% ipython --no-banner

In [1]: import numpy as np

In [2]: from numpy import linalg as LA

In [3]: np.set_printoptions(suppress=True, linewidth=200)

In [4]: W0 = np.array([[0.6, 0.0, -1.6, 0.1], [1.5, 0.2, 0.2, 2.3], [-0.3, -0.5, -0.6, 0.1]])

In [5]: W0[:, 0] *= 3

In [6]: print(W0.round(1))
[[ 1.8  0.  -1.6  0.1]
 [ 4.5  0.2  0.2  2.3]
 [-0.9 -0.5 -0.6  0.1]]

In [7]: def softmax(z):
   ...:     e = np.exp(z - z.max(axis=-1, keepdims=True))
   ...:     return e / e.sum(axis=-1, keepdims=True)
   ...: 

In [8]: print(np.round(softmax(W0[1] + 2), 1) + 0)
[0.9 0.  0.  0.1]

In [9]: print(np.round(softmax(W0).sum(axis=1), 1))
[1. 1. 1.]

In [10]: scores = W0 @ W0.T / np.sqrt(4)

In [11]: print(np.round(softmax(scores)[1] @ W0, 1))
[4.5 0.2 0.2 2.3]

In [12]: print(softmax(scores).round(6).argmax(axis=1))
[1 1 2]

In [13]: print(np.round(softmax(scores), 1) + 0)
[[0.2 0.7 0. ]
 [0.  1.  0. ]
 [0.2 0.  0.7]]

In [14]: print(round(LA.norm(W0, 1), 1), round(LA.norm(W0, np.inf), 1))
7.2 7.2

In [15]: print(np.round(LA.norm(W0, axis=1), 1))
[2.4 5.1 1.2]

In [16]: print(np.round(LA.norm(W0, axis=0), 1))
[4.9 0.5 1.7 2.3]

In [17]: print(round(float(LA.norm(W0) ** 2 / LA.norm(W0, 2) ** 2), 1))
1.1

In [18]: A2 = np.array([[3, 5], [-2, -6]])

In [19]: basis = np.array([[1, 2], [-3, -1]])

In [20]: K = np.block([[A2, np.zeros((2, 2))], [np.zeros((2, 2)), basis]])

In [21]: print(K)
[[ 3.  5.  0.  0.]
 [-2. -6.  0.  0.]
 [ 0.  0.  1.  2.]
 [ 0.  0. -3. -1.]]

In [22]: A2 = np.array([[2, 0, 3], [1, -3, -2]])

In [23]: basis = np.kron(A2, K)

In [24]: print(LA.matrix_rank(basis))
8

In [25]: print(np.round(LA.norm(basis, 2), 1), np.round(LA.norm(A2, 2) * LA.norm(K, 2), 1))
35.8 35.8

In [26]: print(basis)
[[  6.  10.   0.   0.   0.   0.   0.   0.   9.  15.   0.   0.]
 [ -4. -12.   0.   0.  -0.  -0.   0.   0.  -6. -18.   0.   0.]
 [  0.   0.   2.   4.   0.   0.   0.   0.   0.   0.   3.   6.]
 [  0.   0.  -6.  -2.   0.   0.  -0.  -0.   0.   0.  -9.  -3.]
 [  3.   5.   0.   0.  -9. -15.  -0.  -0.  -6. -10.  -0.  -0.]
 [ -2.  -6.   0.   0.   6.  18.  -0.  -0.   4.  12.  -0.  -0.]
 [  0.   0.   1.   2.  -0.  -0.  -3.  -6.  -0.  -0.  -2.  -4.]
 [  0.   0.  -3.  -1.  -0.  -0.   9.   3.  -0.  -0.   6.   2.]]

In [27]: print(np.round(np.sort(np.abs(LA.eigvals(K))), 1))
[1.7 2.2 2.2 4.7]

In [28]: print(np.round(np.abs(LA.eigvals(K)).max(), 1))
4.7

In [29]: print(round(LA.det(K), 1))
-40.0

In [30]: print((K - K.T) / 2)
[[ 0.   3.5  0.   0. ]
 [-3.5  0.   0.   0. ]
 [ 0.   0.   0.   2.5]
 [ 0.   0.  -2.5  0. ]]

In [31]: r0 = np.array([0, 3])

In [32]: print(np.polyval(r0, K[2]))
[3. 3. 3. 3.]

In [33]: print(np.cross(K[2, :3], K[3, :3]))
[-0.  0.  0.]

In [34]: print(np.convolve(K[2], r0))
[0. 0. 0. 3. 6.]

In [35]: x = np.array([5, 2, 1, -2])

In [36]: print(K @ (2 * x))
[ 50. -44.  -6.  -2.]

In [37]: print(LA.norm(K @ x) <= LA.norm(K, 2) * LA.norm(x) + 1e-9)
True

In [38]: print(np.sign((K @ x).round(6)))
[ 1. -1. -1. -1.]

In [39]: hat = np.triu(np.array([[0, -1, 0, -2], [-3, -1, -1, 0], [-2, 2, 1, -3], [3, 0, 1, -1]]), 1) + np.eye(4)

In [40]: A2 = hat @ K @ LA.inv(hat)

In [41]: print(round(LA.det(A2), 1))
-40.0

In [42]: print(hat @ K - K @ hat)
[[ 2.  9. 11.  8.]
 [ 0. -2. -7. -6.]
 [ 0.  0.  9.  6.]
 [ 0.  0.  0. -9.]]

In [43]: print(LA.matrix_rank(A2))
4

In [44]: X = np.load("out11.npy")

In [45]: print(X)
[[ 1 -1  1 -1]
 [ 1  0  0  0]]

In [46]: # column 3 repeats column 1

In [47]: ang = np.radians(135)

In [48]: Rm = np.eye(4)

In [49]: Rm[2, 2] = Rm[3, 3] = np.cos(ang)

In [50]: Rm[2, 3], Rm[3, 2] = -np.sin(ang), np.sin(ang)

In [51]: print(Rm.round(1))
[[ 1.   0.   0.   0. ]
 [ 0.   1.   0.   0. ]
 [ 0.   0.  -0.7 -0.7]
 [ 0.   0.   0.7 -0.7]]

In [52]: A2 = X @ Rm.T

In [53]: print(np.round(LA.svd(X, compute_uv=False), 1), np.round(LA.svd(A2, compute_uv=False), 1))
[2.1 0.8] [2.1 0.8]

In [54]: print(np.allclose(X @ X.T, A2 @ A2.T))
True

In [55]: print(round(float(LA.det(Rm)), 1), round(np.trace(Rm), 1))
1.0 0.6
